% python3 -q
>>> import numpy as np
>>> import numpy.linalg as la
>>> np.set_printoptions(precision=2, suppress=True, linewidth=120)
>>> def rnd(a):
...     return np.round(a, 2) + 0
... 
>>> m1 = np.load("out5.npy")
>>> m1
array([[-2.,  0., -3., -3.],
       [ 0., -2.,  0.,  0.],
       [-3.,  0., -2., -3.],
       [-3.,  0., -3., -2.]])
>>> Y = np.array([[-7, -1, 4], [-5, -5, -6], [-5, 0, 8], [2, -3, 3]])
>>> print(np.vstack([m1, Y.T]).shape)
(7, 4)
>>> la.matrix_rank(m1 @ Y)
np.int64(3)
>>> np.einsum("ik,kj->ji", m1, Y)
array([[ 23.,  10.,  25.,  32.],
       [ 11.,  10.,  12.,   9.],
       [-41.,  12., -37., -42.]])
>>> print(np.einsum("ij,ij->i", m1, m1))
[22.  4. 22. 22.]
>>> Y.T @ m1.T
array([[ 23.,  10.,  25.,  32.],
       [ 11.,  10.,  12.,   9.],
       [-41.,  12., -37., -42.]])
>>> la.matrix_rank(np.vstack([m1, Y.T]))
np.int64(4)
>>> np.einsum("ik,kj->ij", m1, Y)
array([[ 23.,  11., -41.],
       [ 10.,  10.,  12.],
       [ 25.,  12., -37.],
       [ 32.,   9., -42.]])
>>> rnd(la.det(m1))
np.float64(16.0)
>>> np.flatnonzero(la.matrix_power((m1 != 0) + (m1.T != 0) + np.eye(4), 4)[0])
array([0, 2, 3])
>>> (m1 != 0).astype(int)
array([[1, 0, 1, 1],
       [0, 1, 0, 0],
       [1, 0, 1, 1],
       [1, 0, 1, 1]])
>>> print((la.matrix_power((m1 != 0) + (m1.T != 0) + np.eye(4), 4) > 0).astype(int))
[[1 0 1 1]
 [0 1 0 0]
 [1 0 1 1]
 [1 0 1 1]]
>>> f, g = m1[3], m1[2]
>>> print(f @ g)
21.0
>>> pr = (f @ g) / (f @ f) * f
>>> print(rnd(g - pr))
[-0.14  0.    0.86 -1.09]
>>> np.outer(f, g)
array([[ 9., -0.,  6.,  9.],
       [-0.,  0., -0., -0.],
       [ 9., -0.,  6.,  9.],
       [ 6., -0.,  4.,  6.]])
>>> rnd((g - pr) @ f)
np.float64(0.0)
>>> mat = np.load("w.npy")
>>> mat
array([[-0.05,  1.1 ,  2.06],
       [-0.01,  0.92,  2.04],
       [ 0.03,  0.83,  1.93],
       [-0.14,  0.95,  2.08],
       [-0.09,  1.12,  1.89],
       [ 0.3 ,  1.03,  1.93],
       [ 1.95,  1.01,  0.96],
       [ 1.85,  1.15,  1.13],
       [ 1.99,  1.08,  1.19],
       [ 2.03,  1.03,  0.86],
       [ 1.97,  0.96,  1.  ],
       [ 1.9 ,  0.94,  0.96],
       [-0.06,  1.89,  1.96],
       [-0.03,  2.09,  1.98],
       [ 0.2 ,  2.02,  2.05],
       [-0.03,  2.02,  1.96],
       [ 0.11,  1.86,  2.16],
       [ 0.01,  1.96,  1.97]])
>>> cov = np.cov(mat, rowvar=False)
>>> rnd(np.polyfit(mat[:, 2], mat[:, 0], 1))
array([-1.89,  3.83])
>>> cov.shape
(3, 3)
>>> rnd(cov)
array([[ 0.89, -0.2 , -0.45],
       [-0.2 ,  0.23,  0.11],
       [-0.45,  0.11,  0.24]])
>>> print(np.argsort(-mat.std(axis=0).round(6), kind="stable"))
[0 2 1]
>>> P = mat @ la.solve(mat.T @ mat, mat.T)
>>> print(np.allclose(P @ P, P))
True
>>> rnd(P @ mat[:, 2])
array([2.06, 2.04, 1.93, 2.08, 1.89, 1.93, 0.96, 1.13, 1.19, 0.86, 1.  , 0.96, 1.96, 1.98, 2.05, 1.96, 2.16, 1.97])
>>> idx = mat[:, 2] > np.median(mat[:, 2])
>>> f = mat[idx].mean(axis=0) - mat[~idx].mean(axis=0)
>>> print(idx.astype(int))
[1 1 0 1 0 0 0 0 0 0 0 0 1 1 1 1 1 1]
>>> print(rnd(f))
[-1.33  0.63  0.71]
>>> ((mat - mat.mean(axis=0)) @ f > 0).astype(int)
array([1, 1, 1, 1, 1, 1, 0, 0, 0, 0, 0, 0, 1, 1, 1, 1, 1, 1])
>>> np.argsort(-np.abs(f).round(6), kind="stable")
array([0, 2, 1])
>>> print(rnd((((mat - mat.mean(axis=0)) @ f > 0) == idx).mean()))
0.83
>>> feats = np.load("sample1.npy")
>>> print(feats)
[[-2 -2 -2 -2]
 [-2 -4 -4 -4]
 [-2 -4 -6 -6]
 [-2 -4 -6 -8]]
>>> w1 = np.array([[-3, -6, 1], [-2, -2, -1], [-8, -4, -2], [5, 7, 4]])
>>> c = np.array([-7, 9, -5])
>>> hid = np.maximum(feats @ w1 + c, 0)
>>> hid
array([[ 9, 19,  0],
       [19, 17,  0],
       [25, 11,  0],
       [15,  0,  0]])
>>> la.matrix_rank(hid)
np.int64(2)
>>> W2 = np.array([[2, -2], [3, -3], [-2, 2]])
>>> print((hid @ W2).round(6).argmax(axis=1))
[0 0 0 0]
>>> rk = la.matrix_rank(hid)
>>> rk
np.int64(2)
>>> null = la.svd(hid)[2][rk:].T
>>> print([int(la.matrix_rank(hid[:i])) for i in range(1, len(hid) + 1)])
[1, 2, 2, 2]
>>> print(null @ null.T)
[[0. 0. 0.]
 [0. 0. 0.]
 [0. 0. 1.]]
>>> la.matrix_rank(hid.T @ hid), la.matrix_rank(hid @ hid.T)
(np.int64(2), np.int64(2))
>>> print(hid @ null)
[[0.]
 [0.]
 [0.]
 [0.]]
>>> np.all(la.eigvalsh(feats) > 0)
np.False_
>>> [round(float(la.det(feats[:i, :i])), 2) + 0 for i in range(1, 5)]
[-2.0, 4.0, -8.0, 16.0]
>>> rnd(la.eigvalsh(feats).min())
np.float64(-16.58)
>>> feats.sum(axis=0)
array([ -8, -14, -18, -20])
>>> feats.shape
(4, 4)
>>> feats.sum(axis=1)
array([ -8, -14, -18, -20])
>>> np.unravel_index(np.abs(feats).argmax(), feats.shape)
(np.int64(3), np.int64(3))
>>> print(feats - feats[0])
[[ 0  0  0  0]
 [ 0 -2 -2 -2]
 [ 0 -2 -4 -4]
 [ 0 -2 -4 -6]]
>>> rnd(la.svd(feats, compute_uv=False))
array([16.58,  2.  ,  0.85,  0.57])
>>> la.matrix_rank(feats)
np.int64(4)
>>> np.diff(feats, axis=0)
array([[ 0, -2, -2, -2],
       [ 0,  0, -2, -2],
       [ 0,  0,  0, -2]])
>>> rnd(la.eigvals(feats))
array([-16.58,  -2.  ,  -0.85,  -0.57])
>>> np.kron(np.eye(2, dtype=int), feats)
array([[-2, -2, -2, -2,  0,  0,  0,  0],
       [-2, -4, -4, -4,  0,  0,  0,  0],
       [-2, -4, -6, -6,  0,  0,  0,  0],
       [-2, -4, -6, -8,  0,  0,  0,  0],
       [ 0,  0,  0,  0, -2, -2, -2, -2],
       [ 0,  0,  0,  0, -2, -4, -4, -4],
       [ 0,  0,  0,  0, -2, -4, -6, -6],
       [ 0,  0,  0,  0, -2, -4, -6, -8]])
>>> rnd(la.eigvals(feats).sum().real)
np.float64(-20.0)
>>> np.einsum("ii->", feats)
np.int64(-20)
>>> rnd(la.det(feats.T))
np.float64(16.0)
>>> np.einsum("ij,ji->", feats, feats)
np.int64(280)
>>> print(rnd(np.poly(feats)))
[ 1. 20. 60. 56. 16.]
>>> print(rnd(la.det(2 * feats)), rnd(la.det(feats)))
256.0 16.0
>>> K = np.loadtxt("block13.csv", delimiter=",")
>>> K
array([[  0.,   0., -20.],
       [  0.,   0.,   6.],
       [  0.,   0., -18.]])
>>> # column 2 is much longer than the rest
>>> O = feats.astype(float).copy()
>>> for j in range(4):
...     O[:, j] -= O[:, :j] @ (O[:, :j].T @ O[:, j])
...     O[:, j] /= la.norm(O[:, j])
... 
>>> rnd(O)
array([[-0.5 ,  0.87,  0.  ,  0.  ],
       [-0.5 , -0.29,  0.82,  0.  ],
       [-0.5 , -0.29, -0.41,  0.71],
       [-0.5 , -0.29, -0.41, -0.71]])
>>> print(rnd(O.T @ O))
[[1. 0. 0. 0.]
 [0. 1. 0. 0.]
 [0. 0. 1. 0.]
 [0. 0. 0. 1.]]
